In [1]: import numpy as np

In [2]: np.set_printoptions(suppress=True, linewidth=200)

In [3]: mat = np.loadtxt("layer0.csv", delimiter=",")

In [4]: mat
Out[4]: 
array([[1.  , 0.7 , 0.49, 0.34, 0.24, 0.17, 0.12, 0.08, 0.06],
       [0.7 , 1.  , 0.7 , 0.49, 0.34, 0.24, 0.17, 0.12, 0.08],
       [0.49, 0.7 , 1.  , 0.7 , 0.49, 0.34, 0.24, 0.17, 0.12],
       [0.34, 0.49, 0.7 , 1.  , 0.7 , 0.49, 0.34, 0.24, 0.17],
       [0.24, 0.34, 0.49, 0.7 , 1.  , 0.7 , 0.49, 0.34, 0.24],
       [0.17, 0.24, 0.34, 0.49, 0.7 , 1.  , 0.7 , 0.49, 0.34],
       [0.12, 0.17, 0.24, 0.34, 0.49, 0.7 , 1.  , 0.7 , 0.49],
       [0.08, 0.12, 0.17, 0.24, 0.34, 0.49, 0.7 , 1.  , 0.7 ],
       [0.06, 0.08, 0.12, 0.17, 0.24, 0.34, 0.49, 0.7 , 1.  ]])

In [5]: # symmetric

In [6]: gram = mat.T @ mat

In [7]: (mat @ mat.T).shape
Out[7]: (9, 9)

In [8]: np.allclose(gram, gram.T)
Out[8]: True

In [9]: round(np.trace(gram), 2), np.round((mat ** 2).sum(), 2)
Out[9]: (np.float64(22.52), np.float64(22.52))

In [10]: t3 = np.stack([mat, 2 * mat, mat[::-1]])

In [11]: (t3 @ mat.T).shape
Out[11]: (3, 9, 9)

In [12]: np.round(np.einsum("bij,cij->bc", t3, t3), 2)
Out[12]: 
array([[22.52, 45.03, 13.43],
       [45.03, 90.06, 26.86],
       [13.43, 26.86, 22.52]])

In [13]: np.linalg.matrix_rank(t3.reshape(3, -1))
Out[13]: np.int64(2)

In [14]: left, sigma, vt = np.linalg.svd(mat, full_matrices=False)

In [15]: np.round(np.abs(vt[0]), 2)
Out[15]: array([0.25, 0.31, 0.35, 0.38, 0.39, 0.38, 0.35, 0.31, 0.25])

In [16]: np.round(np.sqrt((sigma ** 2).sum()), 2), np.round(np.linalg.norm(mat), 2)
Out[16]: (np.float64(4.74), np.float64(4.74))

In [17]: np.abs(left[:, 0]).round(6).argmax()
Out[17]: np.int64(4)

In [18]: np.round(left.T @ mat @ vt.T, 2) + 0
Out[18]: 
array([[4.09, 0.  , 0.  , 0.  , 0.  , 0.  , 0.  , 0.  , 0.  ],
       [0.  , 2.02, 0.  , 0.  , 0.  , 0.  , 0.  , 0.  , 0.  ],
       [0.  , 0.  , 1.02, 0.  , 0.  , 0.  , 0.  , 0.  , 0.  ],
       [0.  , 0.  , 0.  , 0.6 , 0.  , 0.  , 0.  , 0.  , 0.  ],
       [0.  , 0.  , 0.  , 0.  , 0.39, 0.  , 0.  , 0.  , 0.  ],
       [0.  , 0.  , 0.  , 0.  , 0.  , 0.28, 0.  , 0.  , 0.  ],
       [0.  , 0.  , 0.  , 0.  , 0.  , 0.  , 0.23, 0.  , 0.  ],
       [0.  , 0.  , 0.  , 0.  , 0.  , 0.  , 0.  , 0.2 , 0.  ],
       [0.  , 0.  , 0.  , 0.  , 0.  , 0.  , 0.  , 0.  , 0.19]])

In [19]: f = np.array([2, -1, -1, -2, 2, 1, 1, 1, 2]) + 0.5

In [20]: W0 = np.outer(f, f) / (f @ f)

In [21]: W0.round(2)
Out[21]: 
array([[ 0.22, -0.04, -0.04, -0.13,  0.22,  0.13,  0.13,  0.13,  0.22],
       [-0.04,  0.01,  0.01,  0.03, -0.04, -0.03, -0.03, -0.03, -0.04],
       [-0.04,  0.01,  0.01,  0.03, -0.04, -0.03, -0.03, -0.03, -0.04],
       [-0.13,  0.03,  0.03,  0.08, -0.13, -0.08, -0.08, -0.08, -0.13],
       [ 0.22, -0.04, -0.04, -0.13,  0.22,  0.13,  0.13,  0.13,  0.22],
       [ 0.13, -0.03, -0.03, -0.08,  0.13,  0.08,  0.08,  0.08,  0.13],
       [ 0.13, -0.03, -0.03, -0.08,  0.13,  0.08,  0.08,  0.08,  0.13],
       [ 0.13, -0.03, -0.03, -0.08,  0.13,  0.08,  0.08,  0.08,  0.13],
       [ 0.22, -0.04, -0.04, -0.13,  0.22,  0.13,  0.13,  0.13,  0.22]])

In [22]: rank = np.linalg.matrix_rank(W0)

In [23]: rank
Out[23]: np.int64(1)

In [24]: ns = np.linalg.svd(W0)[2][rank:].T

In [25]: [int(np.linalg.matrix_rank(np.delete(W0, i, axis=0))) for i in range(9)]
Out[25]: [1, 1, 1, 1, 1, 1, 1, 1, 1]

In [26]: ns.shape
Out[26]: (9, 8)

In [27]: np.round(ns @ ns.T, 2)
Out[27]: 
array([[ 0.78,  0.04,  0.04,  0.13, -0.22, -0.13, -0.13, -0.13, -0.22],
       [ 0.04,  0.99, -0.01, -0.03,  0.04,  0.03,  0.03,  0.03,  0.04],
       [ 0.04, -0.01,  0.99, -0.03,  0.04,  0.03,  0.03,  0.03,  0.04],
       [ 0.13, -0.03, -0.03,  0.92,  0.13,  0.08,  0.08,  0.08,  0.13],
       [-0.22,  0.04,  0.04,  0.13,  0.78, -0.13, -0.13, -0.13, -0.22],
       [-0.13,  0.03,  0.03,  0.08, -0.13,  0.92, -0.08, -0.08, -0.13],
       [-0.13,  0.03,  0.03,  0.08, -0.13, -0.08,  0.92, -0.08, -0.13],
       [-0.13,  0.03,  0.03,  0.08, -0.13, -0.08, -0.08,  0.92, -0.13],
       [-0.22,  0.04,  0.04,  0.13, -0.22, -0.13, -0.13, -0.13,  0.78]])

In [28]: np.linalg.matrix_rank(W0.T @ W0), np.linalg.matrix_rank(W0 @ W0.T)
Out[28]: (np.int64(1), np.int64(1))

In [29]: np.allclose(W0 @ ns, 0)
Out[29]: True

In [30]: K = np.load("sample19.npy")

In [31]: K
Out[31]: 
array([[ 10.07,   0.91,  -5.  ,   5.01,  10.43,   4.93,  -6.33,  -1.14,  -5.31,   5.61,   8.59,   6.04, -10.17],
       [ 10.09,  -0.26,  -5.32,   5.11,   9.55,   4.42,  -3.53,  -1.84,  -5.5 ,   4.61,   8.61,   6.18, -11.04],
       [ 11.05,  -0.85,  -5.7 ,   4.79,   9.75,   6.07,  -2.99,  -1.22,  -3.78,   4.41,  10.06,   6.08, -11.13],
       [  9.86,  -0.76,  -5.54,   4.39,  10.84,   5.2 ,  -6.09,  -1.03,  -3.7 ,   4.62,   9.29,   4.57, -11.05],
       [ 10.09,  -1.1 ,  -4.08,   5.74,  10.58,   5.09,  -6.33,   0.65,  -4.14,   5.  ,  10.26,   4.9 , -10.53],
       [  9.7 ,   0.79,  -5.62,   5.83,   9.4 ,   4.42,  -5.55,  -0.77,  -4.28,   5.78,   9.32,   3.67, -10.72],
       [ 10.74,   0.04,  -5.2 ,   5.02,  10.43,   5.27,  -4.37,  -0.11,  -4.88,   5.46,   9.98,   5.26,  -9.52],
       [  9.51,  -0.21,  -4.96,   4.7 ,   9.69,   2.71,  -2.39,  -0.21,  -4.39,   3.51,   9.88,   7.84, -10.34],
       [  8.98,   0.48,  -4.43,   4.74,  10.46,   4.39,  -4.54,   0.22,  -4.85,   5.9 ,  10.59,   5.02,  -9.41],
       [ 10.7 ,  -0.56,  -5.12,   5.14,   9.49,   5.59,  -6.21,  -1.26,  -6.43,   4.44,   9.76,   3.54, -10.9 ],
       [ 11.16,  -1.58,  -3.86,   5.08,  11.29,   5.98,  -4.12,  -3.35,  -5.33,   3.86,   8.99,   5.2 , -10.16],
       [  9.35,  -1.07,  -4.93,   4.03,   9.81,   4.67,  -5.2 ,  -0.46,  -5.09,   5.34,   7.79,   4.64, -10.48],
       [  8.87,   1.39,  -4.38,   4.61,   7.89,   4.23,  -5.49,  -0.26,  -5.63,   3.93,  12.21,   5.77,  -9.86],
       [ 10.15,   0.3 ,  -5.77,   6.76,  10.17,   6.22,  -4.27,  -0.04,  -5.91,   6.15,   9.55,   5.49, -10.16],
       [ 10.54,  -0.97,  -4.29,   4.99,  10.1 ,   5.72,  -3.53,   0.95,  -6.94,   5.25,  10.37,   4.78, -11.29],
       [ 10.14,   0.13,  -4.58,   5.65,   9.4 ,   4.46,  -5.96,   0.4 ,  -6.14,   3.78,  10.55,   5.35,  -8.55],
       [  9.53,  -0.79,  -4.62,   4.7 ,   8.27,   5.15,  -4.74,  -0.41,  -4.07,   4.79,  10.3 ,   5.42, -10.56],
       [ 10.14,   0.02,  -5.05,   2.91,   8.25,   3.73,  -6.7 ,  -0.36,  -5.99,   4.1 ,   8.17,   4.25, -12.23],
       [  9.45,   0.17,  -4.53,   5.19,  10.04,   5.34,  -5.17,   0.01,  -4.98,   5.12,   8.96,   4.01, -10.4 ],
       [  9.7 ,   2.19,  -5.56,   3.21,  10.93,   3.59,  -6.32,  -1.33,  -4.56,   6.28,  10.65,   5.96,  -9.2 ],
       [  9.49,   0.16,  -5.85,   3.95,   9.86,   5.37,  -3.61,   0.36,  -4.74,   4.76,  11.04,   5.89, -10.85],
       [  9.76,   0.12,  -5.11,   4.77,   9.74,   4.56,  -5.22,  -0.62,  -5.14,   4.76,  10.7 ,   7.17,  -8.16],
       [  9.35,  -0.71,  -4.08,   4.25,  11.69,   3.72,  -6.7 ,   1.6 ,  -5.22,   4.12,  11.91,   3.96, -10.04],
       [  8.83,  -0.37,  -4.74,   5.57,  10.8 ,   5.36,  -5.01,  -0.13,  -5.64,   6.28,  11.46,   5.78,  -8.11],
       [  7.8 ,  -0.66,  -2.78,   6.09,   9.85,   6.6 ,  -5.72,   0.7 ,  -5.23,   3.49,   9.2 ,   3.91,  -8.94],
       [ 10.59,  -0.25,  -5.09,   6.6 ,  10.45,   6.59,  -4.23,  -0.13,  -4.28,   6.23,   9.04,   4.04,  -9.92],
       [ 11.41,   0.37,  -6.54,   5.13,  12.47,   2.82,  -4.24,  -0.08,  -4.57,   5.38,   9.04,   3.6 ,  -9.03],
       [  8.82,  -1.27,  -5.1 ,   5.35,   9.71,   6.17,  -6.04,  -0.04,  -4.18,   5.01,  10.64,   3.87,  -8.49],
       [  9.86,  -0.66,  -5.28,   6.19,  10.3 ,   4.54,  -4.27,  -0.86,  -4.14,   6.36,   9.12,   5.85, -10.52],
       [ 10.79,  -1.54,  -6.72,   4.77,   9.75,   4.17,  -4.87,  -0.58,  -5.  ,   4.99,  10.79,   3.22,  -9.64],
       [  9.16,   0.04,  -5.26,   4.44,  10.46,   6.14,  -6.02,   2.33,  -5.81,   4.53,  10.04,   3.71, -10.14],
       [  9.42,  -1.66,  -5.22,   3.44,  10.25,   6.76,  -3.66,  -0.43,  -6.25,   4.73,   9.49,   4.53,  -9.3 ]])

In [32]: x0 = np.array([-7, -1, 4, -8, -4, 3, 0, 0, 3, -2, -2, 7, 7])

In [33]: y = K @ x0

In [34]: np.round(np.linalg.solve(K.T @ K, K.T @ y), 2) + 0
Out[34]: array([-7., -1.,  4., -8., -4.,  3.,  0.,  0.,  3., -2., -2.,  7.,  7.])

In [35]: np.round(np.linalg.lstsq(K, y)[0], 2) + 0
Out[35]: array([-7., -1.,  4., -8., -4.,  3.,  0.,  0.,  3., -2., -2.,  7.,  7.])

In [36]: rng = np.random.default_rng(12)

In [37]: y = y + 0.3 * rng.normal(size=32)

In [38]: y.round(2)
Out[38]: 
array([-231.65, -234.12, -233.82, -237.36, -240.68, -254.9 , -237.62, -212.28, -225.94, -256.04, -236.26, -223.83, -215.12, -252.31, -251.03, -227.8 , -217.73, -234.38, -237.95, -221.  , -225.26,
       -205.69, -241.09, -220.82, -209.84, -253.79, -269.51, -220.4 , -242.42, -257.5 , -235.47, -214.17])

In [39]: coef, *_ = np.linalg.lstsq(K, y)

In [40]: coef.round(2)
Out[40]: array([-6.9 , -1.03,  4.02, -8.06, -4.03,  3.05, -0.11,  0.08,  3.06, -2.  , -2.12,  7.11,  7.01])

In [41]: [round(float(np.linalg.norm(np.linalg.solve(K.T @ K + lam * np.eye(13), K.T @ y))), 2) for lam in (0, 1, 10, 100)]
Out[41]: [16.52, 15.98, 13.43, 10.18]

In [42]: coef.round()
Out[42]: array([-7., -1.,  4., -8., -4.,  3., -0.,  0.,  3., -2., -2.,  7.,  7.])
